% python3 -q
>>> import numpy as np
>>> import numpy.linalg as la
>>> np.set_printoptions(precision=2, suppress=True, linewidth=200)
>>> data = np.loadtxt("case9.csv", delimiter=",")
>>> data
array([[3., 1., 0., 0., 0., 0., 0., 0.],
       [0., 3., 1., 0., 0., 0., 0., 0.],
       [0., 0., 3., 1., 0., 0., 0., 0.],
       [0., 0., 0., 3., 1., 0., 0., 0.],
       [0., 0., 0., 0., 3., 1., 0., 0.],
       [0., 0., 0., 0., 0., 3., 1., 0.],
       [0., 0., 0., 0., 0., 0., 3., 1.],
       [0., 0., 0., 0., 0., 0., 0., 3.]])
>>> la.matrix_rank(data - data[0, 0] * np.eye(8))
np.int64(7)
>>> np.prod(np.diag(data)), round(la.det(data), 2)
(np.float64(6561.0), np.float64(6561.0))
>>> data @ data
array([[9., 6., 1., 0., 0., 0., 0., 0.],
       [0., 9., 6., 1., 0., 0., 0., 0.],
       [0., 0., 9., 6., 1., 0., 0., 0.],
       [0., 0., 0., 9., 6., 1., 0., 0.],
       [0., 0., 0., 0., 9., 6., 1., 0.],
       [0., 0., 0., 0., 0., 9., 6., 1.],
       [0., 0., 0., 0., 0., 0., 9., 6.],
       [0., 0., 0., 0., 0., 0., 0., 9.]])
>>> f = np.array([8, 3, 6, 0, 8, 6, 3, 1])
>>> M2 = data + np.outer(f, np.eye(8)[2])
>>> round(float(la.det(M2) / la.det(data)), 2), round(float(1 + la.solve(data, f)[2]), 2)
(3.23, 3.23)
>>> la.matrix_rank(la.inv(M2) - la.inv(data), tol=1e-8)
np.int64(1)
>>> M2
array([[3., 1., 8., 0., 0., 0., 0., 0.],
       [0., 3., 4., 0., 0., 0., 0., 0.],
       [0., 0., 9., 1., 0., 0., 0., 0.],
       [0., 0., 0., 3., 1., 0., 0., 0.],
       [0., 0., 8., 0., 3., 1., 0., 0.],
       [0., 0., 6., 0., 0., 3., 1., 0.],
       [0., 0., 3., 0., 0., 0., 3., 1.],
       [0., 0., 1., 0., 0., 0., 0., 3.]])
>>> J = np.loadtxt("block12.csv", delimiter=",")
>>> J
array([[-0.6, -0.4,  1.8,  1. , -1.7, -0.2, -0.4,  0. , -0.4],
       [ 2.1,  0.3, -1.6,  0.2, -1.8,  0.8,  0.8,  0.5, -1.4],
       [-0.2,  1.1, -1.9, -0.9, -1.2,  0.7, -0.2,  4.5,  0.2],
       [ 0.5, -0.5, -0.9,  1.1,  0.8,  2.5, -0.9, -4. , -1.5],
       [ 1.2,  0.4, -0.3, -0.8, -0.1,  0.6, -0.3,  5.5, -0.8],
       [-0.3,  0.8, -0.7,  0.2,  1.6, -0.3, -1. , -6.5, -0.2]])
>>> vec = np.array([8, 1, 3, 0, 6, 2, 8, 8, 0])
>>> a = np.maximum(J @ vec, 0)
>>> np.tanh(J @ vec)
array([-1.,  1.,  1., -1.,  1., -1.])
>>> np.maximum(J @ (3 * vec), 0)
array([  0. ,  40.5,  67.2,   0. , 153.9,   0. ])
>>> np.maximum(J @ vec, 0) - np.maximum(-J @ vec, 0)
array([-13.6,  13.5,  22.4, -28.6,  51.3, -54.7])
>>> t = np.radians(15)
>>> Rm = np.eye(9)
>>> Rm[7, 7] = Rm[4, 4] = np.cos(t)
>>> Rm[7, 4], Rm[4, 7] = -np.sin(t), np.sin(t)
>>> Rm
array([[ 1.  ,  0.  ,  0.  ,  0.  ,  0.  ,  0.  ,  0.  ,  0.  ,  0.  ],
       [ 0.  ,  1.  ,  0.  ,  0.  ,  0.  ,  0.  ,  0.  ,  0.  ,  0.  ],
       [ 0.  ,  0.  ,  1.  ,  0.  ,  0.  ,  0.  ,  0.  ,  0.  ,  0.  ],
       [ 0.  ,  0.  ,  0.  ,  1.  ,  0.  ,  0.  ,  0.  ,  0.  ,  0.  ],
       [ 0.  ,  0.  ,  0.  ,  0.  ,  0.97,  0.  ,  0.  ,  0.26,  0.  ],
       [ 0.  ,  0.  ,  0.  ,  0.  ,  0.  ,  1.  ,  0.  ,  0.  ,  0.  ],
       [ 0.  ,  0.  ,  0.  ,  0.  ,  0.  ,  0.  ,  1.  ,  0.  ,  0.  ],
       [ 0.  ,  0.  ,  0.  ,  0.  , -0.26,  0.  ,  0.  ,  0.97,  0.  ],
       [ 0.  ,  0.  ,  0.  ,  0.  ,  0.  ,  0.  ,  0.  ,  0.  ,  1.  ]])
>>> M2 = J @ Rm.T
>>> np.allclose(J @ J.T, M2 @ M2.T)
True
>>> np.abs(M2 - J).max(axis=0)
array([0.  , 0.  , 0.  , 0.  , 1.74, 0.  , 0.  , 0.45, 0.  ])
>>> np.round(la.det(Rm), 2), np.round(np.trace(Rm), 2)
(np.float64(1.0), np.float64(8.93))
>>> np.allclose(la.norm(J, axis=1), la.norm(M2, axis=1))
True
>>> la.svd(J, compute_uv=False), la.svd(M2, compute_uv=False)
(array([10.78,  4.61,  3.25,  2.4 ,  1.9 ,  1.29]), array([10.78,  4.61,  3.25,  2.4 ,  1.9 ,  1.29]))
>>> rng = np.random.default_rng(108)
>>> M2 = J + rng.integers(-2, 3, (6, 1)) @ rng.integers(-2, 3, (1, 9))
>>> M2
array([[ 3.4,  1.6, -2.2,  3. , -5.7,  3.8,  3.6,  0. ,  3.6],
       [-1.9, -1.7,  2.4, -1.8,  2.2, -3.2, -3.2,  0.5, -5.4],
       [-4.2, -0.9,  2.1, -2.9,  2.8, -3.3, -4.2,  4.5, -3.8],
       [-1.5, -1.5,  1.1,  0.1,  2.8,  0.5, -2.9, -4. , -3.5],
       [ 5.2,  2.4, -4.3,  1.2, -4.1,  4.6,  3.7,  5.5,  3.2],
       [ 3.7,  2.8, -4.7,  2.2, -2.4,  3.7,  3. , -6.5,  3.8]])
>>> np.abs(M2 - J).sum(axis=1)
array([28., 28., 28., 14., 28., 28.])
>>> M2 - J
array([[ 4.,  2., -4.,  2., -4.,  4.,  4.,  0.,  4.],
       [-4., -2.,  4., -2.,  4., -4., -4.,  0., -4.],
       [-4., -2.,  4., -2.,  4., -4., -4.,  0., -4.],
       [-2., -1.,  2., -1.,  2., -2., -2.,  0., -2.],
       [ 4.,  2., -4.,  2., -4.,  4.,  4.,  0.,  4.],
       [ 4.,  2., -4.,  2., -4.,  4.,  4.,  0.,  4.]])
>>> la.matrix_rank(M2 - J, tol=1e-8)
np.int64(1)
>>> W2 = np.array([[8, 4, 8, 7, 7, 6, 5, 1], [3, 6, 4, 3, 3, 1, 4, 4]])
>>> X = rng.normal(size=(20, 2)) @ W2 + np.array([1, -2, 0, -3, 1, 2, 2, 2])
>>> X
array([[ 14.11,  15.86,  15.62,   9.41,  13.41,   8.69,  15.53,  12.75],
       [  1.06,   2.24,   0.99,  -2.6 ,   1.4 ,   0.87,   4.02,   5.4 ],
       [ -0.66,   1.76,  -0.64,  -4.07,  -0.07,  -0.52,   3.13,   5.49],
       [ 25.86,  17.35,  26.4 ,  19.33,  23.33,  18.72,  20.81,  10.69],
       [-14.87, -15.31, -17.07, -17.34, -13.34,  -8.41, -10.46,  -4.31],
       [-12.54, -10.89, -14.01, -15.03, -11.03,  -7.57,  -7.46,  -1.4 ],
       [ -3.82,   5.38,  -2.64,  -6.4 ,  -2.4 ,  -4.33,   3.61,   9.28],
       [ 10.62,  13.99,  12.1 ,   6.35,  10.35,   6.11,  13.29,  12.21],
       [  2.46,  -0.1 ,   1.72,  -1.63,   2.37,   2.77,   3.46,   3.12],
       [  1.97,   0.44,   1.4 ,  -1.99,   2.01,   2.19,   3.53,   3.69],
       [  7.04,   3.1 ,   6.51,   2.46,   6.46,   5.96,   6.76,   4.43],
       [ -6.38, -10.59,  -8.46,  -9.86,  -5.86,  -2.17,  -4.92,  -2.87],
       [  6.26,   5.43,   6.33,   2.  ,   6.  ,   4.61,   7.56,   6.53],
       [  3.66,  -5.24,   1.64,  -1.06,   2.94,   5.26,   1.51,  -1.34],
       [  9.01,   0.41,   7.66,   3.88,   7.88,   8.45,   6.25,   1.72],
       [-12.37,  -8.29, -13.28, -14.67, -10.67,  -8.14,  -6.17,   0.65],
       [ -6.33,   0.49,  -5.96,  -8.9 ,  -4.9 ,  -5.21,   0.33,   6.04],
       [  0.93,  -5.62,  -0.87,  -3.36,   0.64,   2.94,   0.26,  -0.9 ],
       [ -2.9 ,  -3.85,  -3.88,  -6.41,  -2.41,  -0.96,  -0.39,   1.6 ],
       [ -4.98,  -8.56,  -6.77,  -8.53,  -4.53,  -1.49,  -3.42,  -1.62]])
>>> M2 = X / np.sqrt((X ** 2).mean(axis=1, keepdims=True))
>>> la.norm(M2, axis=1)
array([2.83, 2.83, 2.83, 2.83, 2.83, 2.83, 2.83, 2.83, 2.83, 2.83, 2.83, 2.83, 2.83, 2.83, 2.83, 2.83, 2.83, 2.83, 2.83, 2.83])
>>> U, sig, Vt = la.svd(X)
>>> vecs = Vt[:(sig > 1e-8).sum()]
>>> vec = X[12] + -2 * X[18] + rng.integers(2) * np.eye(8)[3]
>>> vec
array([12.07, 13.13, 14.09, 15.81, 10.81,  6.52,  8.33,  3.33])
>>> la.matrix_rank(np.vstack([X, vec]))
np.int64(4)
>>> F = np.load("test18.npy")
>>> F
array([[ 0.07, -0.82,  0.01, -0.12,  0.41, -0.09, -0.26],
       [ 0.18, -0.48, -0.36, -0.03, -0.21,  0.24, -0.24],
       [-0.06,  0.92, -0.06,  0.14, -0.52,  0.14,  0.28],
       [ 0.64, -2.72, -1.04, -0.28,  0.04,  0.56, -1.12],
       [-1.16,  2.84,  2.38,  0.15,  1.55, -1.62,  1.48],
       [-0.45,  1.58,  0.81,  0.14,  0.23, -0.49,  0.7 ],
       [ 0.14, -1.64,  0.02, -0.24,  0.82, -0.18, -0.52],
       [ 0.11, -1.18, -0.01, -0.17,  0.56, -0.11, -0.38],
       [ 0.02,  0.96, -0.28,  0.17, -0.81,  0.32,  0.24]])
>>> np.round(np.trace(la.pinv(F) @ F), 2)
np.float64(2.0)
>>> F @ la.pinv(F) @ F
array([[ 0.07, -0.82,  0.01, -0.12,  0.41, -0.09, -0.26],
       [ 0.18, -0.48, -0.36, -0.03, -0.21,  0.24, -0.24],
       [-0.06,  0.92, -0.06,  0.14, -0.52,  0.14,  0.28],
       [ 0.64, -2.72, -1.04, -0.28,  0.04,  0.56, -1.12],
       [-1.16,  2.84,  2.38,  0.15,  1.55, -1.62,  1.48],
       [-0.45,  1.58,  0.81,  0.14,  0.23, -0.49,  0.7 ],
       [ 0.14, -1.64,  0.02, -0.24,  0.82, -0.18, -0.52],
       [ 0.11, -1.18, -0.01, -0.17,  0.56, -0.11, -0.38],
       [ 0.02,  0.96, -0.28,  0.17, -0.81,  0.32,  0.24]])
>>> np.unique(F.round(6), axis=0).shape
(9, 7)
>>> rank = la.matrix_rank(F)
>>> rank
np.int64(2)
>>> N = la.svd(F)[2][rank:].T
>>> [int(la.matrix_rank(F[:, :j + 1])) for j in range(7)]
[1, 2, 2, 2, 2, 2, 2]
>>> N.shape
(7, 5)
>>> np.allclose(F @ N, 0)
True
>>> np.round(N @ N.T, 2) + 0
array([[ 0.94,  0.12,  0.13,  0.  ,  0.11, -0.09,  0.07],
       [ 0.12,  0.22, -0.14, -0.1 ,  0.21,  0.03, -0.28],
       [ 0.13, -0.14,  0.68,  0.02, -0.33,  0.24, -0.12],
       [ 0.  , -0.1 ,  0.02,  0.98,  0.07, -0.02, -0.03],
       [ 0.11,  0.21, -0.33,  0.07,  0.49,  0.28, -0.01],
       [-0.09,  0.03,  0.24, -0.02,  0.28,  0.81,  0.07],
       [ 0.07, -0.28, -0.12, -0.03, -0.01,  0.07,  0.88]])
>>> t3 = np.stack([F, 2 * F, F[::-1]])
>>> np.einsum("bij,cij->bc", t3, t3)
array([[ 47.23,  94.46,   3.6 ],
       [ 94.46, 188.93,   7.21],
       [  3.6 ,   7.21,  47.23]])
>>> la.matrix_rank(t3.reshape(3, -1))
np.int64(2)
>>> la.norm(t3, axis=(1, 2))
array([ 6.87, 13.75,  6.87])
>>> la.matrix_rank(t3)
array([2, 2, 2])
>>> U, sig, Vt = la.svd(F)
>>> np.argmax(sig[:-1] / (sig[1:] + 1e-6)) + 1
np.int64(2)
>>> M2 = U[:, :2] @ np.diag(sig[:2]) @ Vt[:2]
>>> la.matrix_rank(M2)
np.int64(2)
>>> la.matrix_rank(F, rtol=0.05)
np.int64(2)
>>> np.round(la.norm(F - M2) / la.norm(F), 2)
np.float64(0.0)
>>> round(np.abs(F - M2).max(), 2)
np.float64(0.0)
>>> E = np.array([[3, -3, -1],
...     [-2, 0, 3],
...     [-1, -3, -2],
...     [3, 3, 1],
...     [-3, -3, 3],
...     [1, -3, 2],
...     [-5, -3, 11]])
>>> G = E.T @ E
>>> la.eigvalsh(G)[::-1]
array([196.65,  42.02,  22.33])
>>> la.matrix_rank(G)
np.int64(3)
>>> np.diag(G)
array([ 58,  54, 149])
>>> np.trace(G), (E ** 2).sum()
(np.int64(261), np.int64(261))
>>> U, sig, Vt = la.svd(E, full_matrices=False)
>>> np.abs(Vt[0])
array([0.45, 0.29, 0.84])
>>> np.abs(U[:, 0]).round(6).argmax()
np.int64(6)
>>> np.cumsum(sig ** 2) / np.sum(sig ** 2)
array([0.75, 0.91, 1.  ])
>>> (sig > 1e-8).sum()
np.int64(3)
>>> np.round(Vt @ Vt.T, 2) + 0
array([[1., 0., 0.],
       [0., 1., 0.],
       [0., 0., 1.]])
>>> M2 = E / la.norm(E, axis=1, keepdims=True)
>>> G = M2 @ M2.T
>>> G
array([[ 1.  , -0.57,  0.49, -0.05, -0.13,  0.61, -0.31],
       [-0.57,  1.  , -0.3 , -0.19,  0.8 ,  0.3 ,  0.96],
       [ 0.49, -0.3 ,  1.  , -0.86,  0.31,  0.29, -0.17],
       [-0.05, -0.19, -0.86,  1.  , -0.66, -0.25, -0.24],
       [-0.13,  0.8 ,  0.31, -0.66,  1.  ,  0.62,  0.88],
       [ 0.61,  0.3 ,  0.29, -0.25,  0.62,  1.  ,  0.56],
       [-0.31,  0.96, -0.17, -0.24,  0.88,  0.56,  1.  ]])
>>> G[5]
array([ 0.61,  0.3 ,  0.29, -0.25,  0.62,  1.  ,  0.56])
>>> (G - 2 * np.eye(7)).round(6).argmax(axis=1)
array([5, 6, 0, 0, 6, 4, 1])
>>> (np.abs(G) > 0.9).astype(int)
array([[1, 0, 0, 0, 0, 0, 0],
       [0, 1, 0, 0, 0, 0, 1],
       [0, 0, 1, 0, 0, 0, 0],
       [0, 0, 0, 1, 0, 0, 0],
       [0, 0, 0, 0, 1, 0, 0],
       [0, 0, 0, 0, 0, 1, 0],
       [0, 1, 0, 0, 0, 0, 1]])
>>> la.norm(M2, axis=1)
array([1., 1., 1., 1., 1., 1., 1.])
>>> np.argwhere(np.triu(np.abs(G) > 0.95, 1))
array([[1, 6]])
>>> O, _ = la.qr(np.array([[-0.8, -1.0, 0.2, -0.7, -1.8],
...     [-1.1, 0.9, 1.0, 0.1, 1.2],
...     [-0.4, 1.2, -1.3, -2.7, -0.9],
...     [-0.1, 0.0, -0.3, 0.6, 1.5],
...     [-1.5, 1.4, -0.2, 0.6, -3.2]]))
>>> vecs, _ = la.qr(np.array([[1.4, 0.7, -0.8], [-1.0, -2.3, 1.1], [1.4, 0.2, 0.5]]))
>>> sig = 20 * 0.5 ** np.arange(3)
>>> M = O[:, :3] * sig @ vecs[:3]
>>> M
array([[ 9.65, -5.09,  3.35],
       [ 4.22,  1.27, 10.27],
       [ 2.15,  6.56,  1.82],
       [ 1.48,  0.37, -0.04],
       [ 8.48,  4.8 , 11.03]])
>>> f = np.array([-4, -4, -3])
>>> np.convolve(J[2], f)
array([  0.8,  -3.6,   3.8,   7.9,  14.1,   4.7,   1.6, -19.3, -18.2, -14.3,  -0.6])
>>> np.polyval(f, J[2])
array([  -2.36,  -12.24,   -9.84,   -2.64,   -3.96,   -7.76,   -2.36, -102.  ,   -3.96])
>>> W = np.array([[-1, -2, -1, -2], [0, 0, 0, 1], [-1, 0, 1, -2]])
>>> b = np.array([2, 5, 5, 2])
>>> H = np.maximum(M @ W + b, 0)
>>> la.matrix_rank(H)
np.int64(3)
>>> H
array([[ 0.  ,  0.  ,  0.  ,  0.  ],
       [ 0.  ,  0.  , 11.05,  0.  ],
       [ 0.  ,  0.69,  4.66,  0.63],
       [ 0.56,  2.04,  3.48,  0.  ],
       [ 0.  ,  0.  ,  7.55,  0.  ]])
>>> (H > 0).astype(int)
array([[0, 0, 0, 0],
       [0, 0, 1, 0],
       [0, 1, 1, 1],
       [1, 1, 1, 0],
       [0, 0, 1, 0]])
>>> W2 = np.array([[4, 9, 8], [0, 2, 4], [2, 6, 9], [8, 9, 2]])
>>> W @ W2
array([[-22, -37, -29],
       [  8,   9,   2],
       [-18, -21,  -3]])
>>> (H @ W2).round(6).argmax(axis=1)
array([0, 2, 2, 2, 2])
>>> H @ W2
array([[ 0.  ,  0.  ,  0.  ],
       [22.11, 66.32, 99.48],
       [14.33, 34.99, 45.99],
       [ 9.21, 30.03, 44.01],
       [15.1 , 45.3 , 67.94]])
>>> M2 = np.c_[M[:, :2] @ np.array([[2, 0], [0, 0]]), np.array([3, -3, 3, 0, -3])]
>>> M2
array([[19.31,  0.  ,  3.  ],
       [ 8.44,  0.  , -3.  ],
       [ 4.31,  0.  ,  3.  ],
       [ 2.96,  0.  ,  0.  ],
       [16.95,  0.  , -3.  ]])
>>> la.norm(la.qr(M)[0].T @ M2, axis=0) ** 2 / ((M2 ** 2).sum(axis=0) + 1e-12)
array([1.  , 0.  , 0.79])
>>> la.matrix_rank(np.c_[M, M2])
np.int64(4)
>>> np.round(la.lstsq(M, M2[:, 0])[0], 2) + 0
array([2., 0., 0.])
>>> la.norm(M2 - M @ la.lstsq(M, M2)[0], axis=0)
array([0.  , 0.  , 2.77])
